In [1]: import numpy as np

In [2]: from numpy import linalg as LA

In [3]: np.set_printoptions(precision=3, suppress=True, linewidth=120)

In [4]: def rnd(a):
   ...:     return np.round(a, 3) + 0
   ...: 

In [5]: J = np.load("m.npy")

In [6]: J
Out[6]: 
array([[ 1.1,  1. ,  2. ,  0. ],
       [ 0. , -1.9, -3. ,  1. ],
       [-3. ,  3. , -1.9,  1. ],
       [ 1. ,  1. ,  2. ,  0.1]])

In [7]: rng = np.random.default_rng(48090)

In [8]: B = J + rng.integers(-2, 3, (4, 3)) @ rng.integers(-2, 3, (3, 4))

In [9]: B
Out[9]: 
array([[ 2.1,  1. , -1. ,  1. ],
       [-3. , -2.9,  2. , -2. ],
       [ 0. ,  6. , -1.9,  4. ],
       [-2. , -1. ,  6. , -2.9]])

In [10]: np.abs(B - J).sum(axis=1)
Out[10]: array([ 5., 12.,  9., 12.])

In [11]: rnd(LA.svd(B - J, compute_uv=False))
Out[11]: array([10.198,  3.985,  0.362,  0.   ])

In [12]: W1 = np.array([[1, 2, 0], [0, 1, 3], [1, 0, 3], [2, 3, 2]])

In [13]: c = np.array([2, 2, 2])

In [14]: act = np.maximum(B @ W1 + c, 0)

In [15]: LA.matrix_rank(act)
Out[15]: np.int64(3)

In [16]: Z = np.array([[7, 1, 5], [5, 6, 8], [0, 8, 1]])

In [17]: W1 @ Z
Out[17]: 
array([[17, 13, 21],
       [ 5, 30, 11],
       [ 7, 25,  8],
       [29, 36, 36]])

In [18]: rnd(act @ Z)
Out[18]: 
array([[ 86.7,  98.3, 111.1],
       [  0. ,   0. ,   0. ],
       [156.7, 306.5, 222.8],
       [  1.4,  89.8,  12.2]])

In [19]: data = np.triu(rng.random((6, 6)) < 0.4, 1).astype(int)

In [20]: data = data + data.T

In [21]: data
Out[21]: 
array([[0, 0, 1, 1, 0, 0],
       [0, 0, 0, 0, 0, 0],
       [1, 0, 0, 0, 1, 0],
       [1, 0, 0, 0, 0, 0],
       [0, 0, 1, 0, 0, 1],
       [0, 0, 0, 0, 1, 0]])

In [22]: th = np.radians(15)

In [23]: Rm = np.eye(6)

In [24]: Rm[5, 5] = Rm[1, 1] = np.cos(th)

In [25]: Rm[5, 1], Rm[1, 5] = -np.sin(th), np.sin(th)

In [26]: rnd(Rm)
Out[26]: 
array([[ 1.   ,  0.   ,  0.   ,  0.   ,  0.   ,  0.   ],
       [ 0.   ,  0.966,  0.   ,  0.   ,  0.   ,  0.259],
       [ 0.   ,  0.   ,  1.   ,  0.   ,  0.   ,  0.   ],
       [ 0.   ,  0.   ,  0.   ,  1.   ,  0.   ,  0.   ],
       [ 0.   ,  0.   ,  0.   ,  0.   ,  1.   ,  0.   ],
       [ 0.   , -0.259,  0.   ,  0.   ,  0.   ,  0.966]])

In [27]: B = data @ Rm.T

In [28]: rnd(LA.det(Rm)), rnd(np.trace(Rm))
Out[28]: (np.float64(1.0), np.float64(5.932))

In [29]: np.allclose(LA.norm(data, axis=1), LA.norm(B, axis=1))
Out[29]: True
